% python3 -q
>>> import numpy as np
>>> np.set_printoptions(suppress=True, linewidth=120)
>>> u = np.array([1, -2, 1])
>>> J = np.array([np.roll(u, i) for i in range(3)])
>>> print(J)
[[ 1 -2  1]
 [ 1  1 -2]
 [-2  1  1]]
>>> print((J - J.T) / 2)
[[ 0.  -1.5  1.5]
 [ 1.5  0.  -1.5]
 [-1.5  1.5  0. ]]
>>> print((J + J.T) / 2)
[[ 1.  -0.5 -0.5]
 [-0.5  1.  -0.5]
 [-0.5 -0.5  1. ]]
>>> other = np.array([[0, 1], [5, -2]])
>>> C = np.kron(other, J)
>>> print(np.linalg.matrix_rank(C))
4
>>> print(round(float(np.linalg.norm(C, 2)), 2), round(np.linalg.norm(other, 2) * np.linalg.norm(J, 2), 2))
16.2 16.2
>>> print(C)
[[  0   0   0   1  -2   1]
 [  0   0   0   1   1  -2]
 [  0   0   0  -2   1   1]
 [  5 -10   5  -2   4  -2]
 [  5   5 -10  -2  -2   4]
 [-10   5   5   4  -2  -2]]
>>> print(C.shape)
(6, 6)
>>> print(np.linalg.cond(C) > 100)
True
>>> print(np.argsort(-np.linalg.norm(C, axis=0).round(6), kind="stable")[:3])
[0 1 2]
>>> print([round(float(x), 2) for x in np.linalg.svd(C, compute_uv=False)[:3]])
[16.2, 16.2, 2.78]
>>> W0 = np.load("out0.npy")
>>> print(W0)
[[ 16 -16   8 -24]
 [-10  10  -5  15]
 [  2  -2   1  -3]]
>>> U, sig, Vt = np.linalg.svd(W0)
>>> evecs = Vt[:(sig > 1e-8).sum()]
>>> rng = np.random.default_rng(9)
>>> x = W0[2] + 4 * W0[0] + rng.integers(2) * np.eye(4)[1]
>>> print(x)
[ 66. -66.  33. -99.]
>>> print(np.allclose(evecs.T @ evecs @ x, x))
True
>>> print(np.round(evecs.T @ evecs, 2))
[[ 0.22 -0.22  0.11 -0.33]
 [-0.22  0.22 -0.11  0.33]
 [ 0.11 -0.11  0.06 -0.17]
 [-0.33  0.33 -0.17  0.5 ]]
>>> print(round(np.linalg.norm(x - evecs.T @ evecs @ x), 2))
0.0
>>> rk = np.linalg.matrix_rank(W0)
>>> print(rk)
1
>>> ns = np.linalg.svd(W0)[2][rk:].T
>>> print(np.round(ns @ ns.T, 2))
[[ 0.78  0.22 -0.11  0.33]
 [ 0.22  0.78  0.11 -0.33]
 [-0.11  0.11  0.94  0.17]
 [ 0.33 -0.33  0.17  0.5 ]]
>>> print([int(np.linalg.matrix_rank(np.delete(W0, i, axis=0))) for i in range(3)])
[1, 1, 1]
>>> print([int(np.linalg.matrix_rank(W0[:, :j + 1])) for j in range(4)])
[1, 1, 1, 1]
>>> print(np.round(W0 @ ns, 2) + 0)
[[0. 0. 0.]
 [0. 0. 0.]
 [0. 0. 0.]]
>>> data = np.load("a.npy")
>>> print(data)
[[ 0  0  0]
 [ 0  0  0]
 [ 5  4  2]
 [11  7  4]
 [11  7  4]
 [ 9  4 10]
 [ 0  0  0]
 [ 9  4 10]
 [ 3  1  8]
 [ 0  0  0]
 [ 3  1  8]
 [ 0  0  0]
 [ 5  4  2]
 [ 3  1  8]
 [ 5  4  2]
 [ 0  0  0]
 [ 0  0  0]
 [ 0  0  0]
 [ 3  1  8]
 [ 0  0  0]
 [ 5  4  2]
 [ 0  0  0]
 [ 0  0  0]
 [14  8 12]
 [ 0  0  0]
 [ 5  4  2]]
>>> labels = data[:, 2] > np.median(data[:, 2])
>>> u = data[labels].mean(axis=0) - data[~labels].mean(axis=0)
>>> print(u.round(2))
[5.86 2.6  7.41]
>>> q, evecs = np.linalg.qr(data[:, :1])[0], np.linalg.qr(data[:, 1:])[0]
>>> sig = np.linalg.svd(q.T @ evecs, compute_uv=False)
>>> print(np.round(np.degrees(np.arccos(sig.clip(0, 1))), 2))
[5.61]
>>> other = np.array([[3, 3], [2, 2]])
>>> C = np.array([[4, 7, 6], [9, 7, 5], [2, 8, 5]])
>>> M = np.kron(other, C)
>>> print(M)
[[12 21 18 12 21 18]
 [27 21 15 27 21 15]
 [ 6 24 15  6 24 15]
 [ 8 14 12  8 14 12]
 [18 14 10 18 14 10]
 [ 4 16 10  4 16 10]]
>>> U, sig, Vt = np.linalg.svd(M)
>>> print(sig.round(2) + 0)
[92.03 24.09  4.96  0.    0.    0.  ]
>>> other = U[:, :3] @ np.diag(sig[:3]) @ Vt[:3]
>>> print(other.round(2))
[[12. 21. 18. 12. 21. 18.]
 [27. 21. 15. 27. 21. 15.]
 [ 6. 24. 15.  6. 24. 15.]
 [ 8. 14. 12.  8. 14. 12.]
 [18. 14. 10. 18. 14. 10.]
 [ 4. 16. 10.  4. 16. 10.]]
>>> print(round(np.linalg.norm(M - other) / np.linalg.norm(M), 2))
0.0
>>> print(round(np.abs(M - other).max(), 2))
0.0
>>> print(np.linalg.matrix_rank(M, rtol=0.05))
3
>>> print(round(np.linalg.norm(M - other, 2), 2), np.round(sig[3], 2))
0.0 0.0
>>> mat = np.loadtxt("m.csv", delimiter=",")
>>> print(mat)
[[0. 1. 1. 1.]
 [1. 0. 1. 1.]
 [1. 1. 0. 1.]
 [1. 1. 1. 0.]]
>>> def softmax(z):
...     e = np.exp(z - z.max(axis=-1, keepdims=True))
...     return e / e.sum(axis=-1, keepdims=True)
... 
>>> print(np.round(softmax(J).sum(axis=1), 2))
[1. 1. 1.]
>>> S = J @ J.T / np.sqrt(3)
>>> print(np.round(softmax(S)[1] @ J, 2))
[ 0.98  0.98 -1.97]
>>> print(np.round(softmax(S), 2))
[[0.99 0.01 0.01]
 [0.01 0.99 0.01]
 [0.01 0.01 0.99]]
>>> labels = rng.permutation(4)
>>> print(labels)
[1 3 0 2]
>>> other = mat[labels][:, labels]
>>> print(other)
[[0. 1. 1. 1.]
 [1. 0. 1. 1.]
 [1. 1. 0. 1.]
 [1. 1. 1. 0.]]
>>> print(round(float(np.linalg.det(other)), 2), round(float(np.linalg.det(mat[labels])), 2))
-3.0 3.0
>>> print(np.diag(other))
[0. 0. 0. 0.]
>>> print(np.fft.fft(mat[0]))
[ 3.+0.j -1.+0.j -1.+0.j -1.+0.j]
>>> print(mat @ (-1.0) ** np.arange(4))
[-1.  1. -1.  1.]
>>> print(np.allclose(mat @ mat.T, mat.T @ mat))
True
>>> print((mat @ mat)[0])
[3. 2. 2. 2.]
>>> other = np.array([[6, 1, -4], [2, -5, 8], [9, 4, -3], [-2, 6, 7]])
>>> print(np.linalg.matrix_rank(np.vstack([mat, other.T])))
4
>>> print(np.einsum("ij,ij->i", mat, mat))
[3. 3. 3. 3.]
>>> print(np.linalg.matrix_rank(mat @ other))
3
>>> print(mat @ other)
[[ 9.  5. 12.]
 [13. 11.  0.]
 [ 6.  2. 11.]
 [17.  0.  1.]]
>>> print(np.einsum("ik,kj->ji", mat, other))
[[ 9. 13.  6. 17.]
 [ 5. 11.  2.  0.]
 [12.  0. 11.  1.]]
>>> u = np.array([0, -1, 1])
>>> v = np.array([1, 1, 0])
>>> E = np.outer(u, v)
>>> print(E)
[[ 0  0  0]
 [-1 -1  0]
 [ 1  1  0]]
>>> U, sig, Vt = np.linalg.svd(E)
>>> evecs = Vt[:(sig > 1e-8).sum()]
>>> x = E[2] + 2 * E[1] + rng.integers(2) * np.eye(3)[1]
>>> print(x)
[-1. -1.  0.]
>>> print(np.round(np.diag(evecs.T @ evecs), 2))
[0.5 0.5 0. ]
>>> print(np.linalg.matrix_rank(np.vstack([E, x])))
1
>>> proj = np.triu(np.array([[-3, 0, 2], [-3, 1, 2], [3, -2, -3]]), 1) + np.eye(3)
>>> other = proj @ E @ np.linalg.inv(proj)
>>> print(proj @ E - E @ proj)
[[ 2.  2.  0.]
 [ 2.  2.  4.]
 [ 0.  0. -4.]]
>>> print(np.linalg.cond(E) > 100)
True
>>> print(np.round(np.linalg.norm(E, 2) / np.linalg.norm(E), 2))
1.0
>>> print([round(float(x), 2) for x in np.linalg.svd(E, compute_uv=False)[:3]])
[2.0, 0.0, 0.0]
>>> print(np.argsort(-np.linalg.norm(E, axis=0).round(6), kind="stable")[:3])
[0 1 2]
>>> U, sig, Vt = np.linalg.svd(E)
>>> print(sig.round(2) + 0)
[2. 0. 0.]
>>> other = U[:, :1] @ np.diag(sig[:1]) @ Vt[:1]
>>> print(np.linalg.matrix_rank(other))
1
>>> print(round(float(np.abs(E - other).max()), 2))
0.0
>>> print(np.linalg.matrix_rank(E, rtol=0.05))
1
>>> labels = rng.permutation(3)
>>> print(labels)
[2 1 0]
>>> other = E[labels][:, labels]
>>> print(round(float(np.linalg.det(other)), 2), round(float(np.linalg.det(E[labels])), 2))
0.0 0.0
>>> print(np.trace(other))
-1
>>> print(np.diag(other))
[ 0 -1  0]
>>> u = np.array([2, -1, 0, 1]) + 0.5
>>> K = np.outer(u, u) / (u @ u)
>>> print(K.round(2))
[[ 0.69 -0.14  0.14  0.42]
 [-0.14  0.03 -0.03 -0.08]
 [ 0.14 -0.03  0.03  0.08]
 [ 0.42 -0.08  0.08  0.25]]
>>> W = np.array([[4, 3], [0, 1], [5, 5], [4, 3]])
>>> beta = np.array([2, 4])
>>> hid = np.maximum(K @ W + beta, 0)
>>> print((hid > 0).astype(int))
[[1 1]
 [1 1]
 [1 1]
 [1 1]]
>>> print(np.linalg.matrix_rank(hid))
2
>>> C = np.array([[-2, -1], [1, 0]])
>>> print(np.round(hid @ C, 2))
[[-6.39 -7.14]
 [ 1.28 -0.97]
 [-1.28 -3.03]
 [-3.83 -5.08]]
>>> print(W @ C)
[[-5 -4]
 [ 1  0]
 [-5 -5]
 [-5 -4]]
>>> print((hid @ C).round(6).argmax(axis=1))
[0 0 0 0]
>>> proj = np.triu(np.array([[8, 0, 6, 2], [1, 5, 7, 8], [6, 9, 1, 2], [8, 0, 4, 3]]), 1) + np.eye(4)
>>> other = proj @ K @ np.linalg.inv(proj)
>>> print(round(float(np.trace(other)), 2), np.trace(K))
1.0 1.0
>>> print(round(float(np.linalg.det(other)), 2))
0.0
